% python3 -q
>>> import numpy as np
>>> import numpy.linalg as la
>>> np.set_printoptions(suppress=True, linewidth=160)
>>> def rnd(a):
...     return np.round(a, 2) + 0
... 
>>> X = np.loadtxt("sample3.csv", delimiter=",")
>>> print(X)
[[-0.1  -0.6   1.   -1.79]
 [-1.    0.7  -2.1   2.11]
 [-0.3  -0.9   0.5  -2.71]
 [ 0.8   0.9   0.7   2.71]
 [ 0.   -0.8   0.5  -2.42]
 [-1.   -1.2   0.1  -3.57]
 [ 0.9  -0.8  -0.4  -2.42]
 [ 0.6  -1.8  -0.8  -5.38]
 [-1.1  -2.7  -0.6  -8.09]
 [-0.4  -2.4  -0.6  -7.24]
 [ 1.    0.1   0.    0.29]
 [ 1.    0.2   1.5   0.63]
 [ 1.1   0.3   0.2   0.93]
 [-0.3   2.2   0.6   6.6 ]
 [ 0.7   2.4  -0.9   7.17]
 [ 2.8  -0.5   0.2  -1.53]
 [-0.8   0.7  -0.1   2.07]
 [-1.7  -0.2   0.3  -0.59]
 [ 0.   -1.7  -0.9  -5.13]
 [-0.5  -1.2  -0.6  -3.61]
 [ 0.   -1.5  -1.2  -4.51]
 [-0.6   1.5  -1.6   4.51]
 [ 0.1  -0.6  -0.9  -1.84]
 [ 1.   -0.7   1.4  -2.11]
 [ 0.4   0.1   0.2   0.33]
 [-0.1   2.1   0.1   6.33]
 [ 1.4  -2.9  -0.7  -8.7 ]
 [ 0.2   0.3  -0.7   0.9 ]
 [-0.5  -0.5   0.3  -1.47]]
>>> U, s, vt = la.svd(X)
>>> print(np.argmax(s[:-1] / (s[1:] + 1e-6)) + 1)
3
>>> A2 = U[:, :3] @ np.diag(s[:3]) @ vt[:3]
>>> print(la.matrix_rank(A2))
3
>>> print(rnd(la.norm(X - A2) / la.norm(X)))
0.0
>>> print(rnd(np.abs(X - A2).max()))
0.01
>>> print(rnd(la.norm(X - A2, 2)), rnd(s[3]))
0.04 0.04
>>> arr = np.load("out1.npy")
>>> print(arr)
[[ 8. -2.  0.]
 [-2.  0. -2.]
 [ 0. -2. -8.]]
>>> rng = np.random.default_rng(469)
>>> labels = rng.permutation(3)
>>> print(labels)
[0 2 1]
>>> A2 = arr[labels][:, labels]
>>> print(rnd(la.det(A2)), rnd(la.det(arr[labels])))
0.0 0.0
>>> print(np.allclose(A2, arr))
False
>>> labels = X[:, 0] > np.median(X[:, 0])
>>> r0 = X[labels].mean(axis=0) - X[~labels].mean(axis=0)
>>> print(np.argsort(-np.abs(r0).round(6), kind="stable"))
[0 3 2 1]
>>> print(labels.astype(int))
[0 0 0 1 0 0 1 1 0 0 1 1 1 0 1 1 0 0 0 0 0 0 1 1 1 0 1 1 0]
>>> print(((X - X.mean(axis=0)) @ r0 > 0).astype(int))
[0 0 0 1 0 0 1 0 0 0 1 1 1 1 1 1 1 0 0 0 0 1 0 1 1 1 0 1 0]
>>> U, s, vt = la.svd(arr)
>>> vecs = vt[:(s > 1e-8).sum()]
>>> x = arr[0] + -1 * arr[1] + rng.integers(2) * np.eye(3)[1]
>>> print(x)
[10. -2.  2.]
>>> print(rnd(np.diag(vecs.T @ vecs)))
[0.94 0.11 0.94]
>>> print(rnd(vecs.T @ vecs))
[[ 0.94 -0.22  0.06]
 [-0.22  0.11  0.22]
 [ 0.06  0.22  0.94]]
>>> w, vecs = la.eigh(arr)
>>> print(rnd(w))
[-8.49  0.    8.49]
>>> print(rnd(la.svd(arr, compute_uv=False)))
[8.49 8.49 0.  ]
>>> print(rnd(la.eigvalsh(arr @ arr)))
[ 0. 72. 72.]
>>> print(rnd(w.sum()), np.trace(arr))
0.0 0.0
>>> print(rnd(vecs @ np.diag(w) @ vecs.T))
[[ 8. -2.  0.]
 [-2.  0. -2.]
 [ 0. -2. -8.]]
>>> print(rnd(np.abs(vecs[:, -1])))
[0.97 0.24 0.03]
>>> print(np.unique(w.round(6) + 0, return_counts=True)[1])
[1 1 1]
>>> print(rnd(la.eigvalsh(arr + 4 * np.eye(3))))
[-4.49  4.   12.49]
>>> print(rnd(vecs.T @ vecs))
[[1. 0. 0.]
 [0. 1. 0.]
 [0. 0. 1.]]
>>> w, vecs = la.eigh(arr)
>>> x = np.array([0, 2, 4])
>>> print(rnd(vecs * np.maximum(w, 0) @ vecs.T))
[[ 8.01 -1.94  0.24]
 [-1.94  0.47 -0.06]
 [ 0.24 -0.06  0.01]]
>>> print((np.sign(vecs[:, -1].round(6)) == np.sign(vecs[0, -1].round(6))).astype(int))
[1 0 1]
>>> feats = np.array([[1, 0, 1], [2, 0, 1]])
>>> feats[:, 1] = 3 * feats[:, 2]
>>> print(feats)
[[1 3 1]
 [2 3 1]]
>>> U, s, vt = la.svd(feats, full_matrices=False)
>>> print(rnd(U.T @ U))
[[1. 0.]
 [0. 1.]]
>>> print(U.shape, s.shape, vt.shape)
(2, 2) (2,) (2, 3)
>>> print(rnd(s / s[0]))
[1.   0.13]
>>> theta = np.radians(89)
>>> r_ = np.eye(3)
>>> r_[0, 0] = r_[1, 1] = np.cos(theta)
>>> r_[0, 1], r_[1, 0] = -np.sin(theta), np.sin(theta)
>>> print(rnd(r_))
[[ 0.02 -1.    0.  ]
 [ 1.    0.02  0.  ]
 [ 0.    0.    1.  ]]
>>> A2 = feats @ r_.T
>>> print(rnd(A2))
[[-2.98  1.05  1.  ]
 [-2.96  2.05  1.  ]]
>>> print(rnd(np.abs(A2 - feats).max(axis=0)))
[4.96 1.95 0.  ]
>>> print(rnd(la.svd(feats, compute_uv=False)), rnd(la.svd(A2, compute_uv=False)))
[4.96 0.64] [4.96 0.64]
>>> print(np.allclose(feats @ feats.T, A2 @ A2.T))
True
>>> print(rnd(la.det(r_)), rnd(np.trace(r_)))
1.0 1.03
>>> print(np.allclose(arr[:-1].T @ la.lstsq(arr[:-1].T, arr[-1])[0], arr[-1]))
True
>>> print(rnd(np.trace(la.pinv(arr) @ arr)))
2.0
>>> print(np.abs(np.diag(la.qr(arr)[1])) > 1e-9)
[ True  True False]
>>> A2 = feats + rng.integers(-2, 3, (2, 1)) @ rng.integers(-2, 3, (1, 3))
>>> print(A2)
[[-1  3 -1]
 [ 4  3  3]]
>>> print(la.matrix_rank(A2 - feats, tol=1e-8))
1
>>> print(np.abs(A2 - feats).sum(axis=1))
[4 4]
>>> F = np.loadtxt("run18.csv", delimiter=",")
>>> print(F)
[[-12.23  -5.7   -3.19  -2.17]
 [-13.69  -0.28   0.93 -12.31]
 [ -1.84   4.37   8.78   0.84]
 [  2.85   0.29   3.72  -8.43]
 [ -0.07   1.79  -7.49   7.26]
 [ -4.59  -1.36  -7.43  -1.18]
 [  5.18  -1.07   2.57   2.45]
 [  5.23  -1.12  -5.34  -1.34]
 [ -5.26  -4.47   6.61   5.25]
 [ -6.56   1.22 -18.16   1.57]
 [  7.31   0.63  -1.91  14.69]
 [  1.41  -1.22  -3.58   3.19]
 [  3.09   5.76 -16.57  -1.25]
 [-10.31   0.03   6.65   2.49]
 [ -6.89   1.34   1.47  -2.65]
 [  8.86   2.22   4.1   -5.2 ]
 [ -4.1   -4.66  -5.29   1.21]
 [ -8.32  -3.98   2.74   7.84]
 [  0.71  -5.33  -9.1    0.62]
 [ -5.25  -5.24  -8.38   9.85]]
>>> proj = F @ la.solve(F.T @ F, F.T)
>>> print(rnd(np.trace(proj)))
4.0
>>> print(rnd(la.eigvalsh(proj)))
[0. 0. 0. 0. 0. 0. 0. 0. 0. 0. 0. 0. 0. 0. 0. 0. 1. 1. 1. 1.]
>>> theta = np.radians(45)
>>> r_ = np.eye(4)
>>> r_[2, 2] = r_[0, 0] = np.cos(theta)
>>> r_[2, 0], r_[0, 2] = -np.sin(theta), np.sin(theta)
>>> print(rnd(r_))
[[ 0.71  0.    0.71  0.  ]
 [ 0.    1.    0.    0.  ]
 [-0.71  0.    0.71  0.  ]
 [ 0.    0.    0.    1.  ]]
>>> A2 = F @ r_.T
>>> print(rnd(la.det(r_)), rnd(np.trace(r_)))
1.0 3.41
>>> print(rnd(np.abs(A2 - F).max(axis=0)))
[12.62  0.    9.96  0.  ]
>>> labels = F[:, 1] > np.median(F[:, 1])
>>> r0 = F[labels].mean(axis=0) - F[~labels].mean(axis=0)
>>> print((((F - F.mean(axis=0)) @ r0 > 0) == labels).mean())
0.75
>>> print(np.argsort(-np.abs(r0).round(6), kind="stable"))
[1 3 2 0]
>>> print(rnd(r0))
[ 1.    5.15  1.19 -2.87]
>>> print(labels.astype(int))
[0 1 1 1 1 0 0 0 0 1 1 0 1 1 1 1 0 0 0 0]
>>> D = la.norm(F[:, None] - F[None], axis=-1)
>>> print(la.matrix_rank(D ** 2))
6
>>> print((D + 1e9 * np.eye(20)).round(6).argmin(axis=1))
[16 14 13 15 11 16 11 11 17 12  4  7  9  8 13  3  5  8 16  4]
>>> print(rnd(D[:5, :5]))
[[ 0.   12.3  19.02 18.71 17.65]
 [12.3   0.   19.91 17.23 25.37]
 [19.02 19.91  0.   12.25 17.77]
 [18.71 17.23 12.25  0.   19.56]
 [17.65 25.37 17.77 19.56  0.  ]]
>>> print(np.unravel_index(D.round(6).argmax(), D.shape))
(np.int64(1), np.int64(10))
>>> K = np.triu(rng.random((5, 5)) < 0.5, 1).astype(int)
>>> K = K + K.T
>>> print(K)
[[0 1 0 1 1]
 [1 0 1 0 0]
 [0 1 0 0 1]
 [1 0 0 0 1]
 [1 0 1 1 0]]
>>> # looks like rank 4
>>> print([round(float(x), 2) for x in la.svd(K, compute_uv=False)[:3]])
[2.48, 2.0, 1.17]
>>> A2 = feats / np.sqrt((feats ** 2).mean(axis=1, keepdims=True))
>>> print(rnd(feats - feats.mean(axis=1, keepdims=True)))
[[-0.67  1.33 -0.67]
 [ 0.    1.   -1.  ]]
>>> print(rnd(la.norm(A2, axis=1)))
[1.73 1.73]
>>> print(la.matrix_rank(A2) == la.matrix_rank(feats))
True
>>> print(la.matrix_rank(feats - feats.mean(axis=1, keepdims=True)))
2
>>> w, vecs = la.eigh(K)
>>> print(rnd(vecs.T @ K @ vecs))
[[-2.    0.    0.    0.    0.  ]
 [ 0.   -1.17  0.    0.    0.  ]
 [ 0.    0.    0.    0.    0.  ]
 [ 0.    0.    0.    0.69  0.  ]
 [ 0.    0.    0.    0.    2.48]]
>>> print(rnd(w))
[-2.   -1.17  0.    0.69  2.48]
>>> print((w > 1e-8).sum(), (w < -1e-8).sum())
2 2
>>> print(rnd(la.svd(K, compute_uv=False)))
[2.48 2.   1.17 0.69 0.  ]
>>> print(rnd(vecs @ np.diag(w) @ vecs.T))
[[0. 1. 0. 1. 1.]
 [1. 0. 1. 0. 0.]
 [0. 1. 0. 0. 1.]
 [1. 0. 0. 0. 1.]
 [1. 0. 1. 1. 0.]]
>>> print(np.unique(w.round(6) + 0, return_counts=True)[1])
[1 1 1 1 1]
>>> labels = rng.permutation(5)
>>> print(labels)
[4 0 3 2 1]
>>> A2 = K[labels][:, labels]
>>> print(np.diag(A2))
[0 0 0 0 0]
>>> print(rnd(la.det(A2)), rnd(la.det(K[labels])))
0.0 0.0
>>> print(np.trace(A2))
0
>>> print(rnd(np.sort(np.abs(la.eigvals(A2)))))
[0.   0.69 1.17 2.   2.48]
>>> print(np.unique(K.round(6), axis=0).shape)
(5, 5)
>>> print(rnd(K @ la.pinv(K) @ K))
[[0. 1. 0. 1. 1.]
 [1. 0. 1. 0. 0.]
 [0. 1. 0. 0. 1.]
 [1. 0. 0. 0. 1.]
 [1. 0. 1. 1. 0.]]
>>> print(np.allclose(K[:-1].T @ la.lstsq(K[:-1].T, K[-1])[0], K[-1]))
True
>>> print(np.abs(np.diag(la.qr(K)[1])) > 1e-9)
[ True  True  True  True False]
>>> A = np.load("w.npy")
>>> print(rnd(A))
[[-1.15  9.57 -2.67]
 [ 5.23 -5.4   6.59]
 [-6.51 -3.51 -6.73]
 [-5.33 -6.88 -4.92]
 [-2.18  9.02 -3.73]
 [-4.68 -7.85 -4.06]
 [-3.74  7.63 -5.27]
 [-0.08 -9.91  1.35]
 [ 6.71  0.43  7.4 ]
 [ 5.36 -5.14  6.7 ]
 [-0.26  9.85 -1.72]
 [-0.16 -9.92  1.27]
 [ 2.16 -9.03  3.71]
 [-6.54  1.28 -7.46]
 [ 6.55  3.28  6.81]
 [ 5.81 -4.06  7.05]
 [-4.83 -7.65 -4.26]
 [ 6.68 -0.15  7.44]
 [ 6.39 -2.07  7.41]
 [ 1.22 -9.54  2.74]
 [ 6.71  1.65  7.23]]
>>> rk = la.matrix_rank(A)
>>> print(rk)
2
>>> ns = la.svd(A)[2][rk:].T
>>> print(la.matrix_rank(A.T @ A), la.matrix_rank(A @ A.T))
2 2
>>> print([int(la.matrix_rank(np.delete(A, i, axis=0))) for i in range(21)])
[2, 2, 2, 2, 2, 2, 2, 2, 2, 2, 2, 2, 2, 2, 2, 2, 2, 2, 2, 2, 2]
>>> print(rnd(ns[:, 0] / ns[np.abs(ns[:, 0]).round(6).argmax(), 0]))
[ 1.   -0.13 -0.9 ]
>>> A2 = np.array([[1, 3], [0, 2]])
>>> m1 = A2 - A2.T
>>> print(m1)
[[ 0  3]
 [-3  0]]
>>> print(rnd(la.det(m1.T)))
9.0
>>> print(rnd(la.det(m1[::-1])))
-9.0
>>> print(np.einsum("ii->", m1))
0
>>> print(np.kron(np.eye(2, dtype=int), m1))
[[ 0  3  0  0]
 [-3  0  0  0]
 [ 0  0  0  3]
 [ 0  0 -3  0]]
>>> print(rnd(np.poly(m1)))
[1. 0. 9.]
>>> print(m1[:, 1] @ m1[:, 0])
0
>>> print(m1 @ m1.T)
[[9 0]
 [0 9]]
>>> data = np.load("case8.npy")
>>> print(data)
[[ 6 -9 -3]
 [-2  1  9]
 [ 0 -5  6]]
>>> theta = np.radians(60)
>>> r_ = np.eye(3)
>>> r_[2, 2] = r_[0, 0] = np.cos(theta)
>>> r_[2, 0], r_[0, 2] = -np.sin(theta), np.sin(theta)
>>> print(rnd(r_))
[[ 0.5   0.    0.87]
 [ 0.    1.    0.  ]
 [-0.87  0.    0.5 ]]
>>> A2 = data @ r_.T
>>> print(np.allclose(data @ data.T, A2 @ A2.T))
True
>>> print(rnd(np.abs(A2 - data).max(axis=0)))
[8.79 0.   3.7 ]
>>> print(np.allclose(la.norm(data, axis=1), la.norm(A2, axis=1)))
True
>>> print(r_[:, 0] @ r_[:, 1])
0.0
>>> labels = rng.permutation(3)
>>> A2 = data[:, labels] * rng.choice([-1, 1], 3)
>>> print(A2)
[[ 9  3  6]
 [-1 -9 -2]
 [ 5 -6  0]]
>>> U, _, vt = la.svd(data.T @ A2)
>>> print(rnd(la.lstsq(data, A2)[0]))
[[ 0.  0.  1.]
 [-1.  0.  0.]
 [ 0. -1.  0.]]
>>> print(rnd(U @ vt))
[[ 0.  0.  1.]
 [-1.  0.  0.]
 [ 0. -1.  0.]]
>>> U, s, vt = la.svd(A, full_matrices=False)
>>> print(rnd(np.abs(vt[0])))
[0.53 0.52 0.67]
>>> print((s > 1e-8).sum())
2
>>> print(np.abs(U[:, 0]).round(6).argmax())
9
>>> print(U.shape, s.shape, vt.shape)
(21, 3) (3,) (3, 3)
>>> print(rnd(U.T @ A @ vt.T))
[[34.76  0.    0.  ]
 [ 0.   29.86  0.  ]
 [ 0.    0.    0.  ]]
>>> print(rnd(s / s[0]))
[1.   0.86 0.  ]
>>> print(rnd(U.T @ U))
[[1. 0. 0.]
 [0. 1. 0.]
 [0. 0. 1.]]
>>> print(rnd(vt @ vt.T))
[[1. 0. 0.]
 [0. 1. 0.]
 [0. 0. 1.]]
>>> print(rnd(np.sqrt((s ** 2).sum())), rnd(la.norm(A)))
45.83 45.83
